% ipython --no-banner

In [1]: import numpy as np

In [2]: import numpy.linalg as la

In [3]: np.set_printoptions(precision=1, suppress=True, linewidth=120)

In [4]: def rnd(a):
   ...:     return np.round(a, 1) + 0
   ...: 

In [5]: data = np.load("data.npy")

In [6]: print(data)
[[2 0 0]
 [0 0 0]
 [0 0 2]]

In [7]: print(data @ data)
[[4 0 0]
 [0 0 0]
 [0 0 4]]

In [8]: print(rnd(np.sort(la.eigvals(data))))
[0. 2. 2.]

In [9]: print(la.matrix_power(data - np.diag(np.diag(data)), 3))
[[0 0 0]
 [0 0 0]
 [0 0 0]]

In [10]: M2 = data[0, 0] * data[1:] - np.outer(data[1:, 0], data[0])

In [11]: print(M2)
[[0 0 0]
 [0 0 4]]

In [12]: print(la.matrix_rank(M2), la.matrix_rank(data))
1 2

In [13]: print(data[:, 0] / data[0, 0])
[1. 0. 0.]

In [14]: print(np.flatnonzero(~M2.round(6).any(axis=1)))
[0]

In [15]: rank = la.matrix_rank(data)

In [16]: print(rank)
2

In [17]: N = la.svd(data)[2][rank:].T

In [18]: print(N @ N.T)
[[0. 0. 0.]
 [0. 1. 0.]
 [0. 0. 0.]]

In [19]: print(N.shape)
(3, 1)

In [20]: print([int(la.matrix_rank(np.delete(data, i, axis=0))) for i in range(3)])
[1, 2, 1]

In [21]: print(data[:, 1] @ data[:, 2])
0

In [22]: print(rnd(la.norm(data, axis=0)))
[2. 0. 2.]

In [23]: w, V = la.eigh(data)

In [24]: vec = np.array([-1, 3, -2])

In [25]: print(np.abs(data).sum(axis=1).max(), np.abs(w).max())
2 2.0

In [26]: print(rnd(vec @ data @ vec / (vec @ vec)), w[0], w[-1])
0.7 0.0 2.0

In [27]: print(vec @ data @ vec)
10

In [28]: E = np.load("m.npy")

In [29]: print(E)
[[0 2 0 2 0 2]
 [3 2 3 2 3 2]
 [2 0 2 0 2 0]
 [0 2 0 2 0 2]
 [3 2 3 2 3 2]
 [2 0 2 0 2 0]]

In [30]: print(np.abs(np.diag(la.qr(E)[1])) > 1e-9)
[ True  True False False False False]

In [31]: print(la.lstsq(E[:-1].T, E[-1])[2])
2

In [32]: print(np.unique(E.round(6), axis=0).shape)
(3, 6)

In [33]: M = np.load("x.npy")

In [34]: print(M)
[[ 3  1 -3]
 [ 1  3  1]
 [-3  1  3]]

In [35]: w, V = la.eig(M)

In [36]: print(rnd(np.sort(la.eigvals(M.T))))
[-0.6  3.6  6. ]

In [37]: print(rnd(np.sort(la.eigvals(M @ M))))
[ 0.3 12.7 36. ]

In [38]: w, V = la.eigh(M)

In [39]: print(rnd(la.eigvalsh(M + 5 * np.eye(3))))
[ 4.4  8.6 11. ]

In [40]: print(rnd(la.svd(M, compute_uv=False)))
[6.  3.6 0.6]

In [41]: print(np.abs(V[:, -1]).round(6).argmax())
0

In [42]: print((w > 1e-8).sum(), (w < -1e-8).sum())
2 1

In [43]: print(rnd(np.abs(V[:, -1])))
[0.7 0.  0.7]

In [44]: print(rnd(V.T @ M @ V))
[[-0.6  0.   0. ]
 [ 0.   3.6  0. ]
 [ 0.   0.   6. ]]

In [45]: print(rnd(V @ np.diag(w) @ V.T))
[[ 3.  1. -3.]
 [ 1.  3.  1.]
 [-3.  1.  3.]]

In [46]: print(w.sum(), np.trace(M))
9.0 9

In [47]: O, Rm = la.qr(M)

In [48]: print(rnd(np.abs(np.diag(Rm))))
[4.4 3.2 0.8]

In [49]: print(rnd(abs(Rm[0, 0])), rnd(la.norm(M[:, 0])))
4.4 4.4

In [50]: print(O.shape, Rm.shape)
(3, 3) (3, 3)

In [51]: print(rnd(np.trace(O @ O.T)))
3.0

In [52]: print(rnd(O))
[[-0.7 -0.2  0.7]
 [-0.2 -0.9 -0.4]
 [ 0.7 -0.5  0.6]]

In [53]: print(rnd(O @ Rm))
[[ 3.  1. -3.]
 [ 1.  3.  1.]
 [-3.  1.  3.]]

In [54]: O, V = la.qr(M[:, :1])[0], la.qr(M[:, 1:])[0]

In [55]: sv = la.svd(O.T @ V, compute_uv=False)

In [56]: print(rnd(la.norm(O @ O.T - V @ V.T, 2)))
1.0

In [57]: print(rnd(sv))
[1.]

In [58]: W0 = np.load("mat.npy")

In [59]: print(W0)
[[  2  -3  -9]
 [  1  -7 -21]
 [ -3  -2  -6]
 [ -5   9  27]]

In [60]: Uu, sv, vt = la.svd(W0)

In [61]: V = vt[:(sv > 1e-8).sum()]

In [62]: rng = np.random.default_rng(20762)

In [63]: vec = W0[3] + -1 * W0[2] + rng.integers(2) * np.eye(3)[0]

In [64]: print(vec)
[-1. 11. 33.]

In [65]: print(rnd(la.norm(vec - V.T @ V @ vec)))
0.0

In [66]: print(np.allclose(V.T @ V @ vec, vec))
True

In [67]: A = np.array([[2, 3], [1, 2]])

In [68]: print(A)
[[2 3]
 [1 2]]

In [69]: O, Rm = la.qr(A)

In [70]: print(np.allclose(Rm.T @ Rm, A.T @ A))
True

In [71]: print(rnd(abs(Rm[0, 0])), rnd(la.norm(A[:, 0])))
2.2 2.2

In [72]: print(rnd(O @ Rm))
[[2. 3.]
 [1. 2.]]

In [73]: print(rnd(Rm))
[[-2.2 -3.6]
 [ 0.   0.4]]

In [74]: print(rnd(np.abs(np.diag(Rm))))
[2.2 0.4]

In [75]: print(np.einsum("ii->", A))
4

In [76]: print(rnd(la.eigvals(A)))
[3.7 0.3]

In [77]: print(np.einsum("ij,ji->", A, A))
14

In [78]: m1 = np.loadtxt("sample11.csv", delimiter=",")

In [79]: print(m1)
[[  4.   1.   1.   1.]
 [  3.  11.   5.   5.]
 [  5.   3. -11.   0.]
 [  4.   4.   1.   3.]]

In [80]: print(rnd(m1.mean(axis=0)))
[ 4.   4.8 -1.   2.2]

In [81]: print(np.abs(m1).max())
11.0

In [82]: print(np.diff(m1, axis=0))
[[ -1.  10.   4.   4.]
 [  2.  -8. -16.  -5.]
 [ -1.   1.  12.   3.]]

In [83]: print(la.matrix_rank(m1))
4

In [84]: print(rnd(la.norm(m1)))
19.9

In [85]: print(m1.sum(axis=0))
[16. 19. -4.  9.]

In [86]: O, V = la.qr(m1[:, :3])[0], la.qr(m1[:, 3:])[0]

In [87]: sv = la.svd(O.T @ V, compute_uv=False)

In [88]: print(rnd(sv))
[1.]

In [89]: print(rnd(la.norm(O @ O.T - V @ V.T, 2)))
1.0

In [90]: print(rnd(np.degrees(np.arccos(sv.clip(0, 1)))))
[7.4]

In [91]: r0 = np.array([0, 0])

In [92]: print(np.polyval(r0, m1[2]))
[0. 0. 0. 0.]

In [93]: print(np.convolve(m1[2], r0))
[0. 0. 0. 0. 0.]

In [94]: print(np.cross(m1[2, :3], m1[1, :3]))
[136. -58.  46.]

In [95]: mat = np.array([[1, -1, 1], [1, 0, 0], [1, 1, 1], [1, 2, 4]])

In [96]: print(mat)
[[ 1 -1  1]
 [ 1  0  0]
 [ 1  1  1]
 [ 1  2  4]]

In [97]: t = np.radians(36)

In [98]: Rm = np.eye(3)

In [99]: Rm[0, 0] = Rm[1, 1] = np.cos(t)

In [100]: Rm[0, 1], Rm[1, 0] = -np.sin(t), np.sin(t)

In [101]: print(rnd(Rm))
[[ 0.8 -0.6  0. ]
 [ 0.6  0.8  0. ]
 [ 0.   0.   1. ]]

In [102]: M2 = mat @ Rm.T

In [103]: print(rnd(la.det(Rm)), rnd(np.trace(Rm)))
1.0 2.6

In [104]: print(np.allclose(mat @ mat.T, M2 @ M2.T))
True

In [105]: print(rnd(M2))
[[ 1.4 -0.2  1. ]
 [ 0.8  0.6  0. ]
 [ 0.2  1.4  1. ]
 [-0.4  2.2  4. ]]

In [106]: vec = np.array([1, 0, 0])

In [107]: rhs = mat @ vec

In [108]: print(rnd(la.solve(mat.T @ mat, mat.T @ rhs)))
[1. 0. 0.]

In [109]: rhs = rhs + 0.1 * rng.normal(size=4)

In [110]: print(rnd(rhs))
[1.1 1.1 1.1 1. ]

In [111]: beta, *_ = la.lstsq(mat, rhs)

In [112]: print(rnd(la.norm(rhs - mat @ beta)))
0.0

In [113]: print(rnd(beta))
[1.1 0.  0. ]
